$ python3 -q
>>> import numpy as np
>>> from numpy import linalg as LA
>>> np.set_printoptions(precision=1, suppress=True, linewidth=120, legacy="1.25")
>>> arr = np.load("data.npy")
>>> print(arr)
[[ 0  1  1 -1  2  0]
 [-1  0  1  0  3  1]
 [-1 -1  0 -2 -1  0]
 [ 1  0  2  0  2  1]
 [-2 -3  1 -2  0 -2]
 [ 0 -1  0 -1  2  0]]
>>> # antisymmetric, zero diagonal
>>> x0 = np.array([-1, 0, 0, -3, 2, -1])
>>> x0 @ arr @ x0
0
>>> np.round(LA.eigvals(arr).real, 1) + 0
array([0., 0., 0., 0., 0., 0.])
>>> LA.svd(arr, compute_uv=False)
array([5.3, 5.3, 1.7, 1.7, 1.2, 1.2])
>>> O = LA.solve(np.eye(6) - arr, np.eye(6) + arr)
>>> np.round(O @ O.T, 1) + 0
array([[1., 0., 0., 0., 0., 0.],
       [0., 1., 0., 0., 0., 0.],
       [0., 0., 1., 0., 0., 0.],
       [0., 0., 0., 1., 0., 0.],
       [0., 0., 0., 0., 1., 0.],
       [0., 0., 0., 0., 0., 1.]])
>>> round(LA.det(O), 1)
1.0
>>> f, r1 = arr[0], arr[3]
>>> f @ r1
6
>>> p = (f @ r1) / (f @ f) * f
>>> print(p)
[ 0.   0.9  0.9 -0.9  1.7  0. ]
>>> LA.matrix_rank(np.outer(f, r1))
1
>>> r1 - p
array([ 1. , -0.9,  1.1,  0.9,  0.3,  1. ])
>>> A2 = arr / LA.norm(arr, axis=1, keepdims=True)
>>> gram = A2 @ A2.T
>>> print(np.argwhere(np.triu(np.abs(gram) > 0.95, 1)))
[]
>>> gram.round(1) + 0
array([[ 1. ,  0.8, -0.1,  0.7,  0. ,  0.6],
       [ 0.8,  1. , -0.2,  0.7,  0.1,  0.7],
       [-0.1, -0.2,  1. , -0.4,  0.7,  0.2],
       [ 0.7,  0.7, -0.4,  1. , -0.1,  0.5],
       [ 0. ,  0.1,  0.7, -0.1,  1. ,  0.4],
       [ 0.6,  0.7,  0.2,  0.5,  0.4,  1. ]])
>>> round(np.degrees(np.arccos(np.clip(gram[1, 2], -1, 1))), 1)
102.6
>>> rng = np.random.default_rng(650)
>>> z = rng.permutation(6)
>>> z
array([1, 5, 0, 2, 4, 3])
>>> A2 = arr[z][:, z]
>>> np.trace(A2)
0
>>> A2
array([[ 0,  1, -1,  1,  3,  0],
       [-1,  0,  0,  0,  2, -1],
       [ 1,  0,  0,  1,  2, -1],
       [-1,  0, -1,  0, -1, -2],
       [-3, -2, -2,  1,  0, -2],
       [ 0,  1,  1,  2,  2,  0]])
>>> F = np.array([[-2, -5, -4, -3, 0],
...     [-4, 4, 1, 4, -5],
...     [-4, 4, 1, -4, 5],
...     [-3, -3, 1, -1, 1],
...     [-3, -1, 1, 1, -4]])
>>> F[2] = F[1]
>>> F
array([[-2, -5, -4, -3,  0],
       [-4,  4,  1,  4, -5],
       [-4,  4,  1,  4, -5],
       [-3, -3,  1, -1,  1],
       [-3, -1,  1,  1, -4]])
>>> print(LA.cond(F) > 100)
True
>>> print([round(float(x), 1) for x in LA.svd(F, compute_uv=False)[:3]])
[13.3, 7.7, 3.4]
>>> A2 = F[0, 0] * F[1:] - np.outer(F[1:, 0], F[0])
>>> A2
array([[  0, -28, -18, -20,  10],
       [  0, -28, -18, -20,  10],
       [  0,  -9, -14,  -7,  -2],
       [  0, -13, -14, -11,   8]])
>>> F[:, 0] / F[0, 0]
array([1. , 2. , 2. , 1.5, 1.5])
>>> LA.matrix_rank(A2), LA.matrix_rank(F)
(3, 4)
>>> np.flatnonzero(~A2.round(6).any(axis=1))
array([], dtype=int64)
>>> P = np.triu(np.array([[-4, 1, 5, -2, 0],
...     [-4, 2, -2, 3, -2],
...     [1, 2, -2, 0, 2],
...     [0, 0, -2, -5, -2],
...     [1, -2, -3, 2, 2]]), 1) + np.eye(5)
>>> A2 = P @ F @ LA.inv(P)
>>> round(float(LA.det(A2)), 1)
-0.0
>>> print(np.trace(A2), np.trace(F))
-2.0 -2
>>> A2
array([[ -20.,   45.,  190., -152., -626.],
       [   1.,  -12.,  -29.,   29.,  108.],
       [ -10.,   12.,   77.,  -50., -243.],
       [   3.,   -4.,  -24.,   15.,   79.],
       [  -3.,    2.,   20.,  -11.,  -62.]])
>>> z = rng.integers(0, 2, 6)
>>> feats = np.array([[1, 0, 2, 2, 2, -2],
...     [1, -2, -2, 1, 1, 2],
...     [-2, -1, 2, -2, 0, 0],
...     [1, 0, -1, 1, 2, 0],
...     [-2, 0, -2, 2, 2, -2],
...     [2, 0, 1, 2, 2, 0]]) * (z[:, None] == z)
>>> feats
array([[ 1,  0,  2,  0,  0, -2],
       [ 1, -2, -2,  0,  0,  2],
       [-2, -1,  2,  0,  0,  0],
       [ 0,  0,  0,  1,  2,  0],
       [ 0,  0,  0,  2,  2,  0],
       [ 2,  0,  1,  0,  0,  0]])
>>> # splits into 2 blocks
>>> A2 = feats[0, 0] * feats[1:] - np.outer(feats[1:, 0], feats[0])
>>> A2
array([[ 0, -2, -4,  0,  0,  4],
       [ 0, -1,  6,  0,  0, -4],
       [ 0,  0,  0,  1,  2,  0],
       [ 0,  0,  0,  2,  2,  0],
       [ 0,  0, -3,  0,  0,  4]])
>>> print(LA.matrix_rank(A2), LA.matrix_rank(feats))
5 6
>>> feats[:, 0] / feats[0, 0]
array([ 1.,  1., -2.,  0.,  0.,  2.])
>>> A2.reshape(-1, 2)
array([[ 0, -2],
       [-4,  0],
       [ 0,  4],
       [ 0, -1],
       [ 6,  0],
       [ 0, -4],
       [ 0,  0],
       [ 0,  1],
       [ 2,  0],
       [ 0,  0],
       [ 0,  2],
       [ 2,  0],
       [ 0,  0],
       [-3,  0],
       [ 0,  4]])
>>> A2.reshape(2, -1)
array([[ 0, -2, -4,  0,  0,  4,  0, -1,  6,  0,  0, -4,  0,  0,  0],
       [ 1,  2,  0,  0,  0,  0,  2,  2,  0,  0,  0, -3,  0,  0,  4]])
>>> A2.ravel(order="F")
array([ 0,  0,  0,  0,  0, -2, -1,  0,  0,  0, -4,  6,  0,  0, -3,  0,  0,  1,  2,  0,  0,  0,  2,  2,  0,  4, -4,  0,
        0,  4])
>>> t3 = A2.reshape(5, 2, -1)
>>> np.einsum("ihd,jhd->hij", t3, t3).shape
(2, 5, 5)
>>> print(t3.sum(axis=1))
[[ 0 -2  0]
 [ 0 -1  2]
 [ 1  2  0]
 [ 2  2  0]
 [ 0  0  1]]
>>> t3.transpose(1, 0, 2)
array([[[ 0, -2, -4],
        [ 0, -1,  6],
        [ 0,  0,  0],
        [ 0,  0,  0],
        [ 0,  0, -3]],

       [[ 0,  0,  4],
        [ 0,  0, -4],
        [ 1,  2,  0],
        [ 2,  2,  0],
        [ 0,  0,  4]]])
>>> t3[:, 0]
array([[ 0, -2, -4],
       [ 0, -1,  6],
       [ 0,  0,  0],
       [ 0,  0,  0],
       [ 0,  0, -3]])
>>> t3.shape
(5, 2, 3)
>>> A2 = np.array([[2, 1], [0, -2], [1, 2], [-1, 2], [-2, -1], [1, -2]])
>>> np.einsum("ij,ij->i", feats, feats)
array([ 9, 13,  9,  5,  8,  5])
>>> np.einsum("ik,kj->ji", feats, A2)
array([[ 2,  2, -2, -5, -6,  5],
       [ 9, -3,  4,  0,  2,  4]])
>>> LA.matrix_rank(feats @ A2)
2
>>> np.einsum("ij->j", feats)
array([ 2, -3,  3,  3,  4,  0])
>>> print(A2.T @ feats.T)
[[ 2  2 -2 -5 -6  5]
 [ 9 -3  4  0  2  4]]
>>> f = np.array([3, 3, 2, 4, 3, 1])
>>> A2 = feats + np.outer(f, np.eye(6)[5])
>>> A2
array([[ 1.,  0.,  2.,  0.,  0.,  1.],
       [ 1., -2., -2.,  0.,  0.,  5.],
       [-2., -1.,  2.,  0.,  0.,  2.],
       [ 0.,  0.,  0.,  1.,  2.,  4.],
       [ 0.,  0.,  0.,  2.,  2.,  3.],
       [ 2.,  0.,  1.,  0.,  0.,  1.]])
>>> f, r1 = A2[5], A2[1]
>>> print(f @ r1)
5.0
>>> p = (f @ r1) / (f @ f) * f
>>> print(p)
[1.7 0.  0.8 0.  0.  0.8]
>>> (r1 - p) @ f
0.0
>>> print(LA.matrix_rank(np.outer(f, r1)))
1
>>> M = np.load("w.npy")
>>> M
array([[2, 0, 3, 0, 1, 3],
       [3, 2, 0, 3, 0, 1],
       [1, 3, 2, 0, 3, 0],
       [0, 1, 3, 2, 0, 3],
       [3, 0, 1, 3, 2, 0],
       [0, 3, 0, 1, 3, 2]])
>>> x0 = np.array([1, -1, -1, 0, 2, 2])
>>> target = M @ x0
>>> coef, lr = np.zeros(6), 1 / LA.norm(M, 2) ** 2
>>> for i in range(200):
...     coef -= lr * M.T @ (M @ coef - target)
...     if i % 50 == 0: print(i, round(LA.norm(M @ coef - target), 1))
... 
0 5.2
50 0.8
100 0.1
150 0.0
>>> round(LA.cond(M), 1)
5.2
>>> coef.round(1) + 0
array([ 1., -1., -1.,  0.,  2.,  2.])
>>> M @ (-1.0) ** np.arange(6)
array([ 3., -3.,  3., -3.,  3., -3.])
>>> print(np.sort(np.abs(np.fft.fft(M[0]))), np.sort(LA.svd(M, compute_uv=False)))
[1.7 1.7 3.  4.6 4.6 9. ] [1.7 1.7 3.  4.6 4.6 9. ]
>>> M.mean(axis=0)
array([1.5, 1.5, 1.5, 1.5, 1.5, 1.5])
>>> np.diff(M, axis=0)
array([[ 1,  2, -3,  3, -1, -2],
       [-2,  1,  2, -3,  3, -1],
       [-1, -2,  1,  2, -3,  3],
       [ 3, -1, -2,  1,  2, -3],
       [-3,  3, -1, -2,  1,  2]])
>>> M.sum(axis=0)
array([9, 9, 9, 9, 9, 9])
>>> LA.matrix_rank(M)
6
>>> M.sum(axis=1)
array([9, 9, 9, 9, 9, 9])
>>> round(float(LA.norm(M)), 1)
11.7
>>> A2 = np.array([[-2, 1, -2, 1, -2, 1],
...     [-1, -1, 0, -2, 0, 2],
...     [-1, 1, 1, 1, 0, 2],
...     [-2, 0, -2, 1, 2, 2],
...     [1, -2, 2, -1, 1, 2],
...     [0, -1, 2, -1, -1, -1]])
>>> J = A2 + A2.T
>>> J
array([[-4,  0, -3, -1, -1,  1],
       [ 0, -2,  1, -2, -2,  1],
       [-3,  1,  2, -1,  2,  4],
       [-1, -2, -1,  2,  1,  1],
       [-1, -2,  2,  1,  2,  1],
       [ 1,  1,  4,  1,  1, -2]])
>>> # symmetric, so the eigenvalues are real
>>> np.all(LA.eigvalsh(J) > 0)
False
>>> [round(float(LA.det(J[:i, :i])), 2) + 0 for i in range(1, 7)]
[-4.0, 8.0, 38.0, 149.0, 14.0, -869.0]
>>> W0 = np.array([[1, -1, -2], [-2, 1, -1], [-1, -2, 1]])
>>> W0
array([[ 1, -1, -2],
       [-2,  1, -1],
       [-1, -2,  1]])
>>> P = np.triu(np.array([[0, -3, 5], [-3, 5, -2], [4, 3, 5]]), 1) + np.eye(3)
>>> A2 = P @ W0 @ LA.inv(P)
>>> print(np.poly(A2))
[ 1. -3. -3. 14.]
>>> print(np.trace(A2), np.trace(W0))
3.0 3
>>> print(P @ W0 - W0 @ P)
[[  1. -10.   1.]
 [  2.  -2.  10.]
 [  0.  -3.   1.]]
>>> t3 = np.stack([W0, 5 * W0, W0[::-1]])
>>> (t3 @ W0.T).shape
(3, 3, 3)
>>> LA.matrix_rank(t3)
array([3, 3, 3])
>>> np.einsum("bij,cij->bc", t3, t3)
array([[ 18,  90,   4],
       [ 90, 450,  20],
       [  4,  20,  18]])
>>> print(LA.matrix_rank(t3.reshape(3, -1)))
2
>>> LA.norm(t3, axis=(1, 2))
array([ 4.2, 21.2,  4.2])
>>> print(t3.sum(axis=0))
[[  5  -8 -11]
 [-14   7  -7]
 [ -5 -13   4]]
>>> x0 = np.array([-1, -4, 0])
>>> a = np.maximum(W0 @ x0, 0)
>>> np.tanh(W0 @ x0)
array([ 1., -1.,  1.])
>>> W0.T @ a
array([ -6, -21,   3])
>>> print(np.maximum(W0 @ (3 * x0), 0))
[ 9  0 27]
>>> A2 = np.array([[3, 3], [0, 3], [-3, 3]])
>>> print(np.einsum("ik,kj->ji", W0, A2))
[[ 9 -3 -6]
 [-6 -6 -6]]
>>> np.einsum("ij,ij->i", W0, W0)
array([6, 6, 6])
>>> print(np.einsum("ik,kj->ij", W0, A2))
[[ 9 -6]
 [-3 -6]
 [-6 -6]]
>>> LA.matrix_rank(W0 @ A2)
2
>>> X = np.array([[-5.0, 4.0, -2.0, 1.0, -3.0, 0.0],
...     [-2.0, 5.0, -5.0, 0.0, -5.0, 0.0],
...     [5.0, 2.0, 0.0, -1.0, 0.0, 0.0],
...     [3.0, 1.0, 3.0, -5.0, 3.0, 0.0],
...     [5.0, -1.0, 2.0, 3.0, -5.0, 0.0],
...     [0.0, 0.0, 0.0, 0.0, 0.0, -4.0]])
>>> X
array([[-5.,  4., -2.,  1., -3.,  0.],
       [-2.,  5., -5.,  0., -5.,  0.],
       [ 5.,  2.,  0., -1.,  0.,  0.],
       [ 3.,  1.,  3., -5.,  3.,  0.],
       [ 5., -1.,  2.,  3., -5.,  0.],
       [ 0.,  0.,  0.,  0.,  0., -4.]])
>>> np.flatnonzero(LA.matrix_power((X != 0) + (X.T != 0) + np.eye(6), 6)[2])
array([0, 1, 2, 3, 4])
>>> round(LA.det(X), 1)
11376.0
>>> X @ X
array([[ -5.,   0., -13., -17.,  13.,   0.],
       [-50.,  12., -31., -12.,   6.,   0.],
       [-32.,  29., -23.,  10., -28.,   0.],
       [ -2.,  15., -20.,  34., -44.,   0.],
       [-29.,  27.,  -6., -27.,  24.,   0.],
       [  0.,   0.,   0.,   0.,   0.,  16.]])
>>> (X != 0).astype(int)
array([[1, 1, 1, 1, 1, 0],
       [1, 1, 1, 0, 1, 0],
       [1, 1, 0, 1, 0, 0],
       [1, 1, 1, 1, 1, 0],
       [1, 1, 1, 1, 1, 0],
       [0, 0, 0, 0, 0, 1]])
>>> print(np.sort(LA.eigvals(X).real))
[-7.  -5.5 -4.  -2.2  2.4  2.4]
>>> print((LA.matrix_power((X != 0) + (X.T != 0) + np.eye(6), 6) > 0).astype(int))
[[1 1 1 1 1 0]
 [1 1 1 1 1 0]
 [1 1 1 1 1 0]
 [1 1 1 1 1 0]
 [1 1 1 1 1 0]
 [0 0 0 0 0 1]]
>>> f = np.array([4, -4, -1, -5, 2, 2])
>>> A2 = X + np.outer(f, np.eye(6)[0])
>>> LA.matrix_rank(A2 - X)
1
>>> gram = X.T @ X
>>> LA.matrix_rank(gram)
6
>>> (X @ X.T).shape
(6, 6)
>>> np.diag(gram)
array([88., 47., 42., 36., 68., 16.])
>>> print(gram)
[[ 88. -22.  39. -10.   9.   0.]
 [-22.  47. -32.  -6. -29.   0.]
 [ 39. -32.  42. -11.  30.   0.]
 [-10.  -6. -11.  36. -33.   0.]
 [  9. -29.  30. -33.  68.   0.]
 [  0.   0.   0.   0.   0.  16.]]
>>> np.allclose(gram, gram.T)
True
>>> W = np.array([[3, 4, 6, 4, 5, 1],
...     [5, 2, 3, 0, 8, 7],
...     [6, 2, 6, 6, 8, 3],
...     [7, 1, 2, 2, 5, 3],
...     [7, 9, 7, 9, 4, 4],
...     [8, 3, 4, 2, 0, 6]])
>>> coef = np.array([3, 3, 1, 1, 0, -2])
>>> H = np.maximum(X @ W + coef, 0)
>>> (H > 0).astype(int)
array([[0, 0, 0, 0, 0, 1],
       [0, 0, 0, 0, 0, 0],
       [1, 1, 1, 1, 1, 1],
       [1, 1, 1, 1, 1, 1],
       [1, 0, 1, 0, 1, 0],
       [0, 0, 0, 0, 0, 0]])
>>> (H > 0).mean(axis=0)
array([0.5, 0.3, 0.5, 0.3, 0.5, 0.5])
>>> C = np.array([[6, -6, -8],
...     [-4, 1, 2],
...     [6, 8, -2],
...     [7, 3, 7],
...     [1, 8, -2],
...     [-4, 2, 9]])
>>> (H @ C).round(6).argmax(axis=1)
array([2, 0, 1, 1, 1, 0])
>>> K = np.load("arr.npy")
>>> K
array([[ 1, -1,  1, -1],
       [ 1,  0,  0,  0],
       [ 1,  1,  1,  1],
       [ 1,  2,  4,  8],
       [ 1,  3,  9, 27],
       [ 1,  4, 16, 64]])
>>> # column 3 dominates
>>> A2 = np.c_[K[:, :1] @ np.array([[-2]]), np.array([1, -1, 2, 1, 0, 2])]
>>> A2
array([[-2,  1],
       [-2, -1],
       [-2,  2],
       [-2,  1],
       [-2,  0],
       [-2,  2]])
>>> LA.matrix_rank(A2)
2
>>> LA.matrix_rank(np.c_[K, A2])
5
>>> np.round(LA.norm(A2 - K @ LA.lstsq(K, A2)[0], axis=0), 1) + 0
array([0. , 2.4])
